In [1]: import numpy as np

In [2]: import numpy.linalg as la

In [3]: np.set_printoptions(precision=4, suppress=True, linewidth=160, legacy="1.25")

In [4]: B = np.array([[2, 3, 2, 2, -3],
   ...:     [3, 3, -3, -2, 1],
   ...:     [-2, 3, -1, 0, -1],
   ...:     [-1, 2, -3, 0, 0],
   ...:     [1, -2, -3, -3, -2]])

In [5]: B[-1] = B[0]

In [6]: M = B + 0.02 * np.eye(5)

In [7]: print(M)
[[ 2.02  3.    2.    2.   -3.  ]
 [ 3.    3.02 -3.   -2.    1.  ]
 [-2.    3.   -0.98  0.   -1.  ]
 [-1.    2.   -3.    0.02  0.  ]
 [ 2.    3.    2.    2.   -2.98]]

In [8]: q, vecs = la.qr(M[:, :4])[0], la.qr(M[:, 4:])[0]

In [9]: s = la.svd(q.T @ vecs, compute_uv=False)

In [10]: s
Out[10]: array([1.])

In [11]: round(la.norm(q @ q.T - vecs @ vecs.T, 2), 4)
Out[11]: 1.0

In [12]: np.degrees(np.arccos(s.clip(0, 1)))
Out[12]: array([0.1876])

In [13]: (s > 0.9).sum()
Out[13]: 1

In [14]: left, s, vt = la.svd(M)

In [15]: np.argmax(s[:-1] / (s[1:] + 1e-6)) + 1
Out[15]: 4

In [16]: B = left[:, :4] @ np.diag(s[:4]) @ vt[:4]

In [17]: print(round(float(la.norm(M - B, 2)), 4), round(float(s[4]), 4))
0.0114 0.0114

In [18]: P = np.triu(np.array([[3, 0, 3, 2, -3],
    ...:     [-2, -2, 0, -1, 3],
    ...:     [3, 3, 1, -3, -2],
    ...:     [-2, 1, 1, 0, 2],
    ...:     [-1, 0, -2, 2, 2]]), 1) + np.eye(5)

In [19]: B = P @ M @ la.inv(P)

In [20]: print(np.round(np.trace(B), 4), np.trace(M))
1.1 1.1

In [21]: np.poly(B)
Out[21]: array([   1.    ,   -1.1   ,    4.084 , -129.2425,  137.1648,   -2.6916])

In [22]: rng = np.random.default_rng(89)

In [23]: lab = rng.permutation(5)

In [24]: print(lab)
[3 0 4 1 2]

In [25]: B = M[lab][:, lab]

In [26]: print(round(float(la.det(B)), 4), round(float(la.det(M[lab])), 4))
2.6916 -2.6916

In [27]: W0 = np.array([[1.3, -2.0, 2.0, 0.0],
    ...:     [-2.0, 1.3, -2.0, 0.0],
    ...:     [1.0, -1.0, 2.3, 2.0],
    ...:     [1.0, -2.0, 2.0, 0.3]])

In [28]: print((W0 + W0.T) / 2)
[[ 1.3 -2.   1.5  0.5]
 [-2.   1.3 -1.5 -1. ]
 [ 1.5 -1.5  2.3  2. ]
 [ 0.5 -1.   2.   0.3]]

In [29]: np.sort(np.abs(la.eigvals(W0)))
Out[29]: array([0.0723, 0.3   , 0.7   , 5.6723])

In [30]: w, vecs = la.eig(W0)

In [31]: print(np.sort(la.eigvals(W0.T)))
[-0.7    -0.0723  0.3     5.6723]

In [32]: round(float(np.prod(w)), 4)
Out[32]: 0.0861

In [33]: np.round(W0 @ vecs[:, 0] - w[0] * vecs[:, 0], 4) + 0
Out[33]: array([0., 0., 0., 0.])

In [34]: w
Out[34]: array([ 5.6723,  0.3   , -0.0723, -0.7   ])

In [35]: np.unravel_index(np.abs(W0).argmax(), W0.shape)
Out[35]: (2, 2)

In [36]: W0.sum(axis=0)
Out[36]: array([ 1.3, -3.7,  4.3,  2.3])

In [37]: np.round(la.norm(W0), 4)
Out[37]: 6.3056

In [38]: W0 - W0[0]
Out[38]: 
array([[ 0. ,  0. ,  0. ,  0. ],
       [-3.3,  3.3, -4. ,  0. ],
       [-0.3,  1. ,  0.3,  2. ],
       [-0.3,  0. ,  0. ,  0.3]])

In [39]: W0.shape
Out[39]: (4, 4)

In [40]: T = np.stack([W0, 3 * W0, W0[::-1]])

In [41]: la.det(T)
Out[41]: array([0.0861, 6.9741, 0.0861])

In [42]: la.matrix_rank(T.reshape(3, -1))
Out[42]: 2

In [43]: la.norm(T, axis=(1, 2))
Out[43]: array([ 6.3056, 18.9167,  6.3056])

In [44]: B = la.inv(W0)

In [45]: B
Out[45]: 
array([[ 35.9698,   9.0592,   4.878 , -32.5203],
       [-37.3984, -10.4878,  -4.878 ,  32.5203],
       [-60.2787, -16.3763,  -8.0488,  53.6585],
       [ 32.6365,   9.0592,   4.878 , -29.187 ]])

In [46]: print((np.abs(B) > 1e-9).astype(int))
[[1 1 1 1]
 [1 1 1 1]
 [1 1 1 1]
 [1 1 1 1]]

In [47]: print(np.round(la.slogdet(W0)[0], 4))
1.0

In [48]: X = np.load("arr.npy")

In [49]: X
Out[49]: 
array([[1, 0, 1, 2, 0],
       [0, 1, 2, 0, 1],
       [0, 0, 1, 1, 0],
       [0, 0, 0, 1, 1],
       [0, 0, 0, 0, 1]])

In [50]: lab = rng.permutation(5)

In [51]: B = X[:, lab] * rng.choice([-1, 1], 5)

In [52]: B
Out[52]: 
array([[ 0,  1,  0,  2, -1],
       [ 1,  2, -1,  0,  0],
       [ 0,  1,  0,  1,  0],
       [ 1,  0,  0,  1,  0],
       [ 1,  0,  0,  0,  0]])

In [53]: left, _, vt = la.svd(X.T @ B)

In [54]: lab
Out[54]: array([4, 2, 1, 3, 0])

In [55]: round(float(la.det(2 * X)), 4), round(la.det(X), 4)
Out[55]: (32.0, 1.0)

In [56]: print(np.einsum("ii->", X))
5

In [57]: print(np.round(la.det(X.T), 4))
1.0

In [58]: np.kron(np.eye(2, dtype=int), X)
Out[58]: 
array([[1, 0, 1, 2, 0, 0, 0, 0, 0, 0],
       [0, 1, 2, 0, 1, 0, 0, 0, 0, 0],
       [0, 0, 1, 1, 0, 0, 0, 0, 0, 0],
       [0, 0, 0, 1, 1, 0, 0, 0, 0, 0],
       [0, 0, 0, 0, 1, 0, 0, 0, 0, 0],
       [0, 0, 0, 0, 0, 1, 0, 1, 2, 0],
       [0, 0, 0, 0, 0, 0, 1, 2, 0, 1],
       [0, 0, 0, 0, 0, 0, 0, 1, 1, 0],
       [0, 0, 0, 0, 0, 0, 0, 0, 1, 1],
       [0, 0, 0, 0, 0, 0, 0, 0, 0, 1]])

In [59]: w, vecs = la.eig(X)

In [60]: w
Out[60]: array([1., 1., 1., 1., 1.])

In [61]: np.sort(la.eigvals(X.T))
Out[61]: array([1., 1., 1., 1., 1.])

In [62]: print(X @ vecs[:, 0] - w[0] * vecs[:, 0])
[0. 0. 0. 0. 0.]

In [63]: np.prod(w)
Out[63]: 1.0

In [64]: vec = np.array([9, -5, -3, -7, -4])

In [65]: y = X @ vec

In [66]: y
Out[66]: array([ -8, -15, -10, -11,  -4])

In [67]: print(la.solve(X, y))
[ 9. -5. -3. -7. -4.]

In [68]: la.solve(X, X[:, 2])
Out[68]: array([0., 0., 1., 0., 0.])

In [69]: F = np.array([[4.0, 1.0, 1.0], [1.0, 4.0, 1.0], [1.0, 1.0, 4.0]])

In [70]: # symmetric, so the eigenvalues are real

In [71]: low = la.cholesky(F)

In [72]: F / np.sqrt(np.outer(np.diag(F), np.diag(F)))
Out[72]: 
array([[1.  , 0.25, 0.25],
       [0.25, 1.  , 0.25],
       [0.25, 0.25, 1.  ]])

In [73]: la.eigvalsh(F).min() > 0
Out[73]: True

In [74]: print(low)
[[2.     0.     0.    ]
 [0.5    1.9365 0.    ]
 [0.5    0.3873 1.8974]]

In [75]: print(np.diag(low) ** 2)
[4.   3.75 3.6 ]

In [76]: np.prod(np.diag(low)) ** 2, np.round(la.det(F), 4)
Out[76]: (54.0, 54.0)

In [77]: B = low + rng.integers(-2, 3, (3, 1)) @ rng.integers(-2, 3, (1, 3))

In [78]: B
Out[78]: 
array([[ 4.    , -1.    , -1.    ],
       [-3.5   ,  3.9365,  2.    ],
       [ 2.5   , -0.6127,  0.8974]])

In [79]: np.round(la.svd(B - low, compute_uv=False), 4) + 0
Out[79]: array([6., 0., 0.])

In [80]: q = F.astype(float).copy()

In [81]: for j in range(3):
    ...:     q[:, j] -= q[:, :j] @ (q[:, :j].T @ q[:, j])
    ...:     q[:, j] /= la.norm(q[:, j])
    ...: 

In [82]: np.round(q.T @ F, 4) + 0
Out[82]: 
array([[4.2426, 2.1213, 2.1213],
       [0.    , 3.6742, 1.2247],
       [0.    , 0.    , 3.4641]])

In [83]: q
Out[83]: 
array([[ 0.9428, -0.2722, -0.1925],
       [ 0.2357,  0.9526, -0.1925],
       [ 0.2357,  0.1361,  0.9623]])

In [84]: data = np.load("layer9.npy")

In [85]: data
Out[85]: 
array([[ 2.4239,  3.4239, -2.212 ],
       [ 4.0298,  5.0298, -3.0149],
       [ 3.3053,  4.3053, -2.6527],
       [ 2.1347,  3.1347, -2.0673],
       [ 1.8105,  2.8105, -1.9053],
       [ 4.3614,  5.3614, -3.1807],
       [ 1.7401,  2.7401, -1.8701],
       [ 3.3681,  4.3681, -2.6841],
       [ 2.4286,  3.4286, -2.2143],
       [ 5.1172,  6.1172, -3.5586],
       [ 1.4903,  2.4903, -1.7451],
       [ 1.0771,  2.0771, -1.5386],
       [ 5.8091,  6.8091, -3.9046],
       [ 1.7626,  2.7626, -1.8813]])

In [86]: rk = la.matrix_rank(data)

In [87]: rk
Out[87]: 2

In [88]: null = la.svd(data)[2][rk:].T

In [89]: la.matrix_rank(data.T @ data), la.matrix_rank(data @ data.T)
Out[89]: (2, 2)

In [90]: print(null[:, 0] / null[np.abs(null[:, 0]).round(6).argmax(), 0])
[-0.5  1.   1. ]

In [91]: [int(la.matrix_rank(data[:, :j + 1])) for j in range(3)]
Out[91]: [1, 2, 2]

In [92]: print([int(la.matrix_rank(np.delete(data, i, axis=0))) for i in range(14)])
[2, 2, 2, 2, 2, 2, 2, 2, 2, 2, 2, 2, 2, 2]

In [93]: [int(la.matrix_rank(data[:i])) for i in range(1, len(data) + 1)]
Out[93]: [1, 2, 2, 2, 2, 2, 2, 2, 2, 2, 2, 2, 2, 2]

In [94]: null.shape
Out[94]: (3, 1)

In [95]: left, s, vt = la.svd(data)

In [96]: vecs = vt[:(s > 1e-8).sum()]

In [97]: vec = data[7] + 3 * data[13] + rng.integers(2) * np.eye(3)[1]

In [98]: vec
Out[98]: array([ 8.656, 12.656, -8.328])

In [99]: round(float(la.norm(vec - vecs.T @ vecs @ vec)), 4)
Out[99]: 0.0

In [100]: la.matrix_rank(np.vstack([data, vec]))
Out[100]: 2

In [101]: u, v = data[7], data[2]

In [102]: round(float(u @ v), 4)
Out[102]: 37.0592

In [103]: round(u @ u, 4)
Out[103]: 37.6293

In [104]: pr = (u @ v) / (u @ u) * u

In [105]: print(la.matrix_rank(np.outer(u, v)))
1

In [106]: round(float((v - pr) @ u), 4)
Out[106]: -0.0

In [107]: print(pr)
[ 3.3171  4.302  -2.6434]

In [108]: np.round(la.norm(u + v) ** 2 + la.norm(u - v) ** 2, 4)
Out[108]: 148.2547

In [109]: print(v - pr)
[-0.0118  0.0034 -0.0093]

In [110]: Xc = data - data.mean(axis=0)

In [111]: vecs = la.svd(Xc)[2][:2]

In [112]: B = Xc - Xc @ vecs.T @ vecs

In [113]: np.diag(vecs.T @ vecs)
Out[113]: array([0.5803, 0.4532, 0.9664])

In [114]: round(la.norm(B) / la.norm(Xc), 4)
Out[114]: 0.0

In [115]: np.round((Xc @ vecs.T).std(axis=0), 4) + 0
Out[115]: array([2.0962, 0.    ])

In [116]: u = np.array([0, 1, 1, 0, 2])

In [117]: B = X + np.outer(u, np.eye(5)[0])

In [118]: B
Out[118]: 
array([[1., 0., 1., 2., 0.],
       [1., 1., 2., 0., 1.],
       [1., 0., 1., 1., 0.],
       [0., 0., 0., 1., 1.],
       [2., 0., 0., 0., 1.]])

In [119]: J = np.eye(3, dtype=int)[rng.permutation(3)] * np.array([5, -5, 3])

In [120]: J
Out[120]: 
array([[ 5,  0,  0],
       [ 0,  0,  3],
       [ 0, -5,  0]])

In [121]: # 2 blocks once reordered

In [122]: q, vecs = la.qr(J[:, :1])[0], la.qr(J[:, 1:])[0]

In [123]: s = la.svd(q.T @ vecs, compute_uv=False)

In [124]: (s > 0.9).sum()
Out[124]: 0

In [125]: vec = np.array([1, 6, 2])

In [126]: y = J @ vec

In [127]: b, lr = np.zeros(3), 1 / la.norm(J, 2) ** 2

In [128]: for i in range(150):
     ...:     b -= lr * J.T @ (J @ b - y)
     ...:     if i % 50 == 0: print(i, round(la.norm(J @ b - y), 4))
     ...: 
0 3.84
50 0.0
100 0.0

In [129]: b
Out[129]: array([1., 6., 2.])

In [130]: round(la.cond(J), 4)
Out[130]: 1.6667

In [131]: mat = np.load("run7.npy")

In [132]: mat
Out[132]: 
array([[20.2301, 41.6626, -1.2835, -0.2921],
       [21.9972, 40.2767, -1.1807,  0.2669],
       [21.8323, 40.5033, -0.0561, -0.3881],
       [20.6789, 40.9136,  1.1172, -0.3582],
       [20.4898, 39.9224, -0.7458, -0.5438],
       [19.8612, 40.1134, -1.7133,  1.1892],
       [20.5405, 39.3234,  0.1817, -1.8301],
       [20.0447, 40.5666,  1.3129, -2.0334],
       [20.6535, 41.1734,  2.0875,  0.4167],
       [20.7789, 39.3217, -1.2628, -0.8952],
       [20.6955, 39.7261, -0.1912,  0.3526],
       [19.9648, 41.187 ,  1.1964,  0.8168],
       [21.4602, 38.7682, -0.2221, -2.2435],
       [17.7746, 40.0031,  1.1241,  0.8503],
       [20.2229, 40.3244, -0.018 , -0.2047],
       [22.5381, 39.9451, -0.528 , -0.3919],
       [22.5736, 40.1191,  0.7151,  0.2954],
       [19.8155, 40.6927,  1.47  ,  0.6364],
       [20.0362, 41.0755,  0.2394, -0.3949]])

In [133]: Xc = (mat - mat.mean(axis=0)) / mat.std(axis=0)

In [134]: np.argwhere(np.abs(Xc) > 2)
Out[134]: 
array([[12,  1],
       [12,  3],
       [13,  0]])

In [135]: print(Xc.std(axis=0))
[1. 1. 1. 1.]

In [136]: b = la.lstsq(np.delete(Xc, 1, axis=1), Xc[:, 1])[0]

In [137]: print(round(float(1 - np.var(Xc[:, 1] - np.delete(Xc, 1, axis=1) @ b)), 4))
0.2812

In [138]: np.abs(b).argmax()
Out[138]: 2

In [139]: b
Out[139]: array([-0.0375,  0.3   ,  0.4008])

In [140]: Xc = mat - mat.mean(axis=0)

In [141]: left, s, vt = la.svd(Xc, full_matrices=False)

In [142]: la.matrix_rank(Xc)
Out[142]: 4

In [143]: vt[0] * np.sign(vt[0, np.abs(vt[0]).argmax()])
Out[143]: array([ 0.6649, -0.3156, -0.5597, -0.3807])

In [144]: print(np.round(Xc.mean(axis=0), 4) + 0)
[0. 0. 0. 0.]

In [145]: lab = mat[:, 1] > np.median(mat[:, 1])

In [146]: u = mat[lab].mean(axis=0) - mat[~lab].mean(axis=0)

In [147]: lab.astype(int)
Out[147]: array([1, 0, 1, 1, 0, 0, 0, 1, 1, 0, 0, 1, 0, 0, 1, 0, 0, 1, 1])

In [148]: Xc = mat - mat.mean(axis=0)

In [149]: vecs = la.svd(Xc)[2][:1]

In [150]: B = Xc - Xc @ vecs.T @ vecs

In [151]: round(float(la.norm(B) / la.norm(Xc)), 4)
Out[151]: 0.7415

In [152]: np.cov(Xc @ vecs.T, rowvar=False)
Out[152]: array(1.7469)

In [153]: (Xc @ vecs.T).std(axis=0)
Out[153]: array([1.2864])

In [154]: B.std(axis=0)
Out[154]: array([0.6667, 0.5862, 0.7666, 0.803 ])

In [155]: E = np.load("sample3.npy")

In [156]: E
Out[156]: 
array([[  0.4431,  -2.1877,  -1.124 ,  -2.3901],
       [  2.1026,   0.6585,   1.9198,  -0.5339],
       [ -1.9834,  -1.2264,   2.0705,   0.2046],
       [ -4.7186,   3.9605,  -7.4359,   1.538 ],
       [ -0.0965,   3.8458,   0.0918,   2.5677],
       [  5.2385,  -6.0285,   2.1173, -10.3564],
       [  4.8718,  -2.26  ,   0.1276,  -2.9946],
       [  0.0523,  -2.3894,  -1.1494,  -2.4741],
       [  1.644 ,   3.2297,  -3.2593,   0.0888],
       [  0.5658,  -4.0979,  -1.1269,  -5.4259],
       [  4.3645,  -4.1836,   3.8612,  -4.3983],
       [  3.3069,   2.5979,   1.7348,   3.0311],
       [  2.5875,  -1.4981,  -2.3677,  -1.4648],
       [  0.9294,  -5.2276,   3.6937,   0.6683],
       [ -2.805 ,   2.7936,  -1.9285,   2.7308],
       [  7.3746,  -4.7101,   0.2638,  -3.9553],
       [ -1.0011,   5.5539,   0.4145,   2.3645],
       [  4.2393,  -2.4599,  -2.4336,  -0.4228],
       [  3.986 ,  -5.2508,   5.4742,  -4.046 ],
       [  1.9222,  -0.7797,   2.4934,  -3.3794],
       [  1.8811,  -4.9665,  -0.5775,  -5.9595],
       [  7.0738,  -2.8023,  -0.0083,  -4.2411]])

In [157]: lab = E[:, 3] > np.median(E[:, 3])

In [158]: u = E[lab].mean(axis=0) - E[~lab].mean(axis=0)

In [159]: print(np.round((((E - E.mean(axis=0)) @ u > 0) == lab).mean(), 4))
0.9091
